$ python3 -q
>>> import numpy as np
>>> from numpy import linalg as LA
>>> np.set_printoptions(precision=1, suppress=True, linewidth=200)
>>> mat = np.loadtxt("out9.csv", delimiter=",")
>>> print(mat)
[[ 0.1 -2.2 -2.2 -0.2 -2.9]
 [ 0.  -2.  -2.   0.  -3. ]
 [ 0.  -2.  -2.   0.  -3. ]
 [-0.2 -1.5 -1.5  0.5 -3.2]
 [ 3.4 -8.9 -8.9 -6.9  0.4]
 [ 2.1 -6.1 -6.1 -4.1 -0.9]
 [-1.2  0.3  0.3  2.3 -4.2]
 [ 0.  -2.  -2.   0.  -3. ]
 [ 0.5 -2.9 -2.9 -0.9 -2.5]
 [-0.9 -0.2 -0.2  1.8 -3.9]
 [ 1.2 -4.4 -4.4 -2.4 -1.8]
 [-0.2 -1.6 -1.6  0.4 -3.2]
 [-0.4 -1.1 -1.1  0.9 -3.4]
 [-1.2  0.5  0.5  2.5 -4.2]
 [ 0.9 -3.9 -3.9 -1.9 -2.1]
 [-1.   0.   0.   2.  -4. ]
 [ 1.3 -4.7 -4.7 -2.7 -1.7]
 [ 0.8 -3.6 -3.6 -1.6 -2.2]
 [ 0.3 -2.6 -2.6 -0.6 -2.7]
 [ 0.5 -3.  -3.  -1.  -2.5]
 [ 1.6 -5.1 -5.1 -3.1 -1.4]
 [ 2.7 -7.5 -7.5 -5.5 -0.3]
 [-2.3  2.5  2.5  4.5 -5.3]
 [-1.3  0.5  0.5  2.5 -4.3]
 [ 0.4 -2.7 -2.7 -0.7 -2.6]
 [-1.4  0.9  0.9  2.9 -4.4]
 [-2.2  2.5  2.5  4.5 -5.2]
 [-0.1 -1.7 -1.7  0.3 -3.1]
 [-0.2 -1.7 -1.7  0.3 -3.2]
 [ 0.8 -3.6 -3.6 -1.6 -2.2]
 [ 0.6 -3.3 -3.3 -1.3 -2.4]
 [ 0.  -2.1 -2.1 -0.1 -3. ]
 [-0.7 -0.6 -0.6  1.4 -3.7]
 [ 0.4 -2.7 -2.7 -0.7 -2.6]
 [-0.5 -1.  -1.   1.  -3.5]
 [ 1.6 -5.2 -5.2 -3.2 -1.4]
 [ 0.5 -3.  -3.  -1.  -2.5]
 [-0.5 -1.  -1.   1.  -3.5]]
>>> # columns 1 and 2 are equal
>>> Xs = mat - mat.mean(axis=0)
>>> left, sig, vt = LA.svd(Xs, full_matrices=False)
>>> print(np.abs(left[:, 0]).argmax())
4
>>> print(vt[0] * np.sign(vt[0, np.abs(vt[0]).argmax()]))
[-0.3  0.5  0.5  0.5 -0.3]
>>> print(round((sig ** 2).sum() ** 2 / (sig ** 4).sum(), 1))
1.0
>>> print(np.round(sig ** 2 / (sig ** 2).sum(), 1) + 0)
[1. 0. 0. 0. 0.]
>>> M = np.load("mat.npy")
>>> print(M)
[[ 2.  0.  2.  1.  1.  2.  1.  3.  3.  0.]
 [ 2.  1.  2.  3.  1.  3.  1.  2.  1.  0.]
 [ 2.  1.  1.  3.  2.  0.  0.  0.  2.  0.]
 [ 1.  3.  1.  2.  2.  2.  2.  2.  3.  0.]
 [ 2.  2.  2.  0.  3.  0.  3.  2.  0.  0.]
 [ 1.  0.  2.  3.  0.  0.  1.  1.  2.  0.]
 [ 0.  0.  2.  2.  1.  0.  0.  2.  0.  0.]
 [ 1.  0.  2.  0.  0.  2.  3.  1.  1.  0.]
 [ 1.  1.  0.  1.  2.  1.  0.  1.  3.  0.]
 [ 0.  0.  0.  0.  0.  0.  0.  0.  0. -4.]]
>>> out = M[0, 0] * M[1:] - np.outer(M[1:, 0], M[0])
>>> print(out)
[[ 0.  2.  0.  4.  0.  2.  0. -2. -4.  0.]
 [ 0.  2. -2.  4.  2. -4. -2. -6. -2.  0.]
 [ 0.  6.  0.  3.  3.  2.  3.  1.  3.  0.]
 [ 0.  4.  0. -2.  4. -4.  4. -2. -6.  0.]
 [ 0.  0.  2.  5. -1. -2.  1. -1.  1.  0.]
 [ 0.  0.  4.  4.  2.  0.  0.  4.  0.  0.]
 [ 0.  0.  2. -1. -1.  2.  5. -1. -1.  0.]
 [ 0.  2. -2.  1.  3.  0. -1. -1.  3.  0.]
 [ 0.  0.  0.  0.  0.  0.  0.  0.  0. -8.]]
>>> print(LA.matrix_rank(out), LA.matrix_rank(M))
9 10
>>> print(M[:, 0] / M[0, 0])
[1.  1.  1.  0.5 1.  0.5 0.  0.5 0.5 0. ]
>>> rng = np.random.default_rng(428)
>>> labels = rng.permutation(10)
>>> print(labels)
[9 0 5 1 4 6 2 8 7 3]
>>> out = M[labels][:, labels]
>>> print(out)
[[-4.  0.  0.  0.  0.  0.  0.  0.  0.  0.]
 [ 0.  2.  2.  0.  1.  1.  2.  3.  3.  1.]
 [ 0.  1.  0.  0.  0.  1.  2.  2.  1.  3.]
 [ 0.  2.  3.  1.  1.  1.  2.  1.  2.  3.]
 [ 0.  2.  0.  2.  3.  3.  2.  0.  2.  0.]
 [ 0.  0.  0.  0.  1.  0.  2.  0.  2.  2.]
 [ 0.  2.  0.  1.  2.  0.  1.  2.  0.  3.]
 [ 0.  1.  1.  1.  2.  0.  0.  3.  1.  1.]
 [ 0.  1.  2.  0.  0.  3.  2.  1.  1.  0.]
 [ 0.  1.  2.  3.  2.  2.  1.  3.  2.  2.]]
>>> print(np.diag(out))
[-4.  2.  0.  1.  3.  0.  1.  3.  1.  2.]
>>> print(np.trace(out))
9.0
>>> print(np.sort(np.abs(LA.eigvals(out))))
[ 1.   1.   1.6  1.6  2.1  2.6  2.6  2.8  4.  12.3]
